$ python3 -q
>>> import numpy as np
>>> from numpy import linalg as LA
>>> np.set_printoptions(precision=2, suppress=True, linewidth=120, floatmode="fixed")
>>> def rnd(a):
...     return np.round(a, 2) + 0
... 
>>> feats = np.load("x.npy")
>>> feats
array([[ 0.90, -0.70, -1.10],
       [-1.50,  1.60,  0.70],
       [-0.90,  0.50, -2.50],
       [-0.40,  0.20, -0.70],
       [-0.90,  0.60,  1.10],
       [ 0.60,  2.00,  0.20],
       [ 0.20,  0.70, -0.60],
       [ 0.50, -2.30,  1.20],
       [-2.30,  1.70,  1.90],
       [-1.20,  1.30,  0.00],
       [ 0.00, -4.50, -0.90],
       [-0.70,  1.10,  0.30],
       [ 1.60, -0.40, -0.50],
       [ 0.20,  0.50,  1.70],
       [ 0.60, -0.20, -0.70],
       [ 0.70, -1.20,  0.70],
       [-1.50, -1.50, -0.60],
       [ 0.30, -0.20, -0.90],
       [-0.70, -0.90,  0.10],
       [ 0.20, -0.90,  0.30],
       [-0.60, -0.50,  0.40],
       [ 1.50, -1.10,  0.80],
       [-0.80,  1.70,  1.00],
       [ 1.20,  1.90, -0.60],
       [-2.20, -2.20,  0.60],
       [ 1.60, -0.20,  0.30]])
>>> d = LA.norm(feats[:, None] - feats[None], axis=-1)
>>> rnd(d[:5, :5])
array([[0.00, 3.78, 2.58, 1.63, 3.13],
       [3.78, 0.00, 3.44, 2.26, 1.23],
       [2.58, 3.44, 0.00, 1.89, 3.60],
       [1.63, 2.26, 1.89, 0.00, 1.91],
       [3.13, 1.23, 3.60, 1.91, 0.00]])
>>> (d + 1e9 * np.eye(26)).round(6).argmin(axis=1)
array([14, 22,  3,  6, 11, 23,  3, 15,  1, 11,  7,  9, 25,  4, 17, 19, 18, 14, 20, 15, 18, 15,  1,  5, 16, 12])
>>> np.unravel_index(d.round(6).argmax(), d.shape)
(np.int64(8), np.int64(10))
>>> d.shape
(26, 26)
>>> LA.matrix_rank(d ** 2)
np.int64(5)
>>> Uu, s, Vt = LA.svd(feats, full_matrices=False)
>>> np.abs(Uu[:, 0]).round(6).argmax()
np.int64(10)
>>> Uu.shape, s.shape, Vt.shape
((26, 3), (3,), (3, 3))
>>> rnd(Uu.T @ Uu)
array([[1.00, 0.00, 0.00],
       [0.00, 1.00, 0.00],
       [0.00, 0.00, 1.00]])
>>> np.allclose(Uu * s @ Vt, feats)
True
>>> rnd(np.cumsum(s ** 2) / np.sum(s ** 2))
array([0.53, 0.82, 1.00])
>>> rnd(Uu.T @ feats @ Vt.T)
array([[7.75, 0.00, 0.00],
       [0.00, 5.70, 0.00],
       [0.00, 0.00, 4.55]])
>>> rnd(np.sqrt((s ** 2).sum())), rnd(LA.norm(feats))
(np.float64(10.64), np.float64(10.64))
>>> rnd(Vt @ Vt.T)
array([[1.00, 0.00, 0.00],
       [0.00, 1.00, 0.00],
       [0.00, 0.00, 1.00]])
>>> Z = feats[[17, 1]].astype(float)
>>> for _ in range(3):
...     lab = LA.norm(feats[:, None] - Z, axis=-1).argmin(axis=1)
...     Z = np.array([feats[lab == j].mean(axis=0) for j in range(2)])
... 
>>> lab
array([0, 1, 0, 0, 1, 1, 0, 0, 1, 1, 0, 1, 0, 1, 0, 0, 0, 0, 0, 0, 0, 0, 1, 1, 0, 0])
>>> rnd(Z)
array([[ 0.11, -0.91, -0.24],
       [-0.60,  1.38,  0.70]])
>>> rnd(Z[1] - Z[0])
array([-0.71,  2.28,  0.94])
>>> np.abs(Z[1] - Z[0]).argmax()
np.int64(1)
>>> hat = feats @ LA.solve(feats.T @ feats, feats.T)
>>> np.allclose(hat @ hat, hat)
True
>>> G = np.cov(feats, rowvar=False)
>>> np.argwhere(np.triu(np.abs(np.corrcoef(feats.T)) > 0.8, 1))
array([], shape=(0, 2), dtype=int64)
>>> rnd(np.corrcoef(feats[:, 2], feats[:, 1])[0, 1])
np.float64(0.15)
>>> rnd(G)
array([[ 1.22, -0.21, -0.21],
       [-0.21,  2.31,  0.22],
       [-0.21,  0.22,  0.95]])
>>> rnd(feats.std(axis=0))
array([1.09, 1.49, 0.96])
>>> rnd(LA.eigvalsh(G)[::-1])
array([2.40, 1.26, 0.83])
>>> rnd(np.corrcoef(feats.T))
array([[ 1.00, -0.13, -0.20],
       [-0.13,  1.00,  0.15],
       [-0.20,  0.15,  1.00]])
>>> G.shape
(3, 3)
>>> np.argsort(-feats.std(axis=0).round(6), kind="stable")
array([1, 0, 2])
>>> m1 = np.load("w.npy")
>>> m1
array([[-21,  -3,  -3,   0],
       [ -1,  -3,   1,  -2],
       [ -1,  -1,  -6,  -3],
       [ -1,  -1,  -2,   9]])
>>> blk = np.stack([m1, 5 * m1, m1[::-1]])
>>> LA.matrix_rank(blk.reshape(3, -1))
np.int64(2)
>>> np.einsum("bij,cij->bc", blk, blk)
array([[  608,  3040,    68],
       [ 3040, 15200,   340],
       [   68,   340,   608]])
>>> rnd(LA.norm(blk, axis=(1, 2)))
array([ 24.66, 123.29,  24.66])
>>> (blk @ m1.T).shape
(3, 4, 4)
>>> m1.ravel(order="F")
array([-21,  -1,  -1,  -1,  -3,  -3,  -1,  -1,  -3,   1,  -6,  -2,   0,  -2,  -3,   9])
>>> m1.reshape(2, -1)
array([[-21,  -3,  -3,   0,  -1,  -3,   1,  -2],
       [ -1,  -1,  -6,  -3,  -1,  -1,  -2,   9]])
>>> m1.reshape(4, 5)
Traceback (most recent call last):
  File "<python-input-47>", line 1, in <module>
    m1.reshape(4, 5)
    ~~~~~~~~~~^^^^^^
ValueError: cannot reshape array of size 16 into shape (4,5)
>>> m1.reshape(-1, 2)
array([[-21,  -3],
       [ -3,   0],
       [ -1,  -3],
       [  1,  -2],
       [ -1,  -1],
       [ -6,  -3],
       [ -1,  -1],
       [ -2,   9]])
>>> blk = m1.reshape(4, 2, -1)
>>> np.swapaxes(blk, 1, 2)[3]
array([[-1, -2],
       [-1,  9]])
>>> blk.shape
(4, 2, 2)
>>> evals, V = LA.eig(m1)
>>> rnd(np.sort(LA.eigvals(m1 @ m1)))
array([ 10.66,  34.26,  90.45, 457.63])
>>> rnd(m1 @ V[:, 0] - evals[0] * V[:, 0])
array([0.00, 0.00, 0.00, 0.00])
>>> rnd(np.prod(evals))
np.float64(-3888.0)
>>> rnd(np.sort(LA.eigvals(LA.inv(m1))))
array([-0.31, -0.17, -0.05,  0.11])
>>> rnd(evals)
array([-21.39,   9.51,  -5.85,  -3.27])
>>> K = np.array([[-8, -5, -4, -7], [0, 0, 0, 0], [0, 0, 1, 0], [0, 0, 0, -2]])
>>> feats @ feats
Traceback (most recent call last):
  File "<python-input-59>", line 1, in <module>
    feats @ feats
    ~~~~~~^~~~~~~
ValueError: matmul: Input operand 1 has a mismatch in its core dimension 0, with gufunc signature (n?,k),(k,m?)->(n?,m?) (size 26 is different from 3)
>>> G = feats.T @ feats
>>> rnd(np.diag(G))
array([31.12, 58.16, 24.00])
>>> (feats @ feats.T).shape
(26, 26)
>>> np.trace(G), rnd((feats ** 2).sum())
(np.float64(113.28), np.float64(113.28))
>>> rnd(LA.eigvalsh(G)[::-1])
array([60.07, 32.47, 20.75])
